% python3 -q
>>> import numpy as np
>>> from numpy import linalg as LA
>>> np.set_printoptions(suppress=True, linewidth=160)
>>> def rd(a):
...     return np.round(a, 2) + 0
... 
>>> F = np.loadtxt("layer5.csv", delimiter=",")
>>> F
array([[-1.1,  1.7, -0.3],
       [-1.5,  1.8, -0.9],
       [-1. ,  1.4,  0. ],
       [ 1. , -0.2, -0.2]])
>>> q = F.astype(float).copy()
>>> for j in range(3):
...     q[:, j] -= q[:, :j] @ (q[:, :j].T @ q[:, j])
...     q[:, j] /= LA.norm(q[:, j])
... 
>>> rd(q)
array([[-0.47,  0.42,  0.26],
       [-0.64,  0.1 , -0.73],
       [-0.43,  0.25,  0.59],
       [ 0.43,  0.86, -0.22]])
>>> rd(q.T @ F)
array([[ 2.34, -2.64,  0.63],
       [ 0.  ,  1.08, -0.39],
       [ 0.  ,  0.  ,  0.62]])
>>> other = np.c_[F[:, :1] @ np.array([[1]]), np.array([2, 1, 0, 1])]
>>> other
array([[-1.1,  2. ],
       [-1.5,  1. ],
       [-1. ,  0. ],
       [ 1. ,  1. ]])
>>> LA.matrix_rank(np.c_[F, other])
np.int64(4)
>>> LA.matrix_rank(other)
np.int64(2)
>>> rd(LA.norm(LA.qr(F)[0].T @ other, axis=0) ** 2 / ((other ** 2).sum(axis=0) + 1e-12))
array([1. , 0.8])
>>> hat = F @ LA.solve(F.T @ F, F.T)
>>> rd(np.trace(hat))
np.float64(3.0)
>>> rd((np.eye(4) - hat) @ F)
array([[0., 0., 0.],
       [0., 0., 0.],
       [0., 0., 0.],
       [0., 0., 0.]])
>>> rd(LA.eigvalsh(hat))
array([0., 1., 1., 1.])
>>> W0 = np.load("case6.npy")
>>> W0
array([[ 61.27, 100.63,  -0.96,  40.38,  59.65],
       [ 59.88,  99.8 ,  -1.23,  40.56,  59.59],
       [ 59.1 ,  99.5 ,   1.37,  39.66,  60.2 ],
       [ 58.94, 100.18,   0.11,  39.47,  59.48],
       [ 61.78, 102.76,  -0.87,  38.43,  59.05],
       [ 60.12,  99.4 ,  -1.03,  40.59,  62.2 ],
       [ 58.67, 101.08,   0.71,  39.05,  60.38],
       [ 60.68, 100.85,   0.59,  38.47,  58.82],
       [ 57.43,  98.25,   1.66,  39.64,  60.38],
       [ 60.55, 100.79,  -0.49,  39.92,  61.3 ],
       [ 61.45,  99.78,   0.91,  41.68,  58.9 ],
       [ 60.04,  98.68,  -0.06,  39.43,  58.27],
       [ 60.77,  99.34,  -0.8 ,  39.82,  60.87],
       [ 62.35,  98.13,   0.09,  39.95,  59.84],
       [ 60.48, 101.72,  -0.88,  41.71,  60.18],
       [ 59.48,  99.86,  -0.23,  38.82,  60.07],
       [ 58.72, 100.84,   1.75,  39.66,  61.08],
       [ 60.23,  99.95,  -0.35,  42.05,  61.66]])
>>> vec = np.array([1, 2, 0, 0, 0])
>>> y = W0 @ vec
>>> c, lr = np.zeros(5), 1 / LA.norm(W0, 2) ** 2
>>> for i in range(300):
...     c -= lr * W0.T @ (W0 @ c - y)
...     if i % 50 == 0: print(i, round(LA.norm(W0 @ c - y), 2))
... 
0 6.23
50 6.2
100 6.18
150 6.15
200 6.13
250 6.1
>>> print(rd(c))
[0.84 1.4  0.   0.54 0.81]
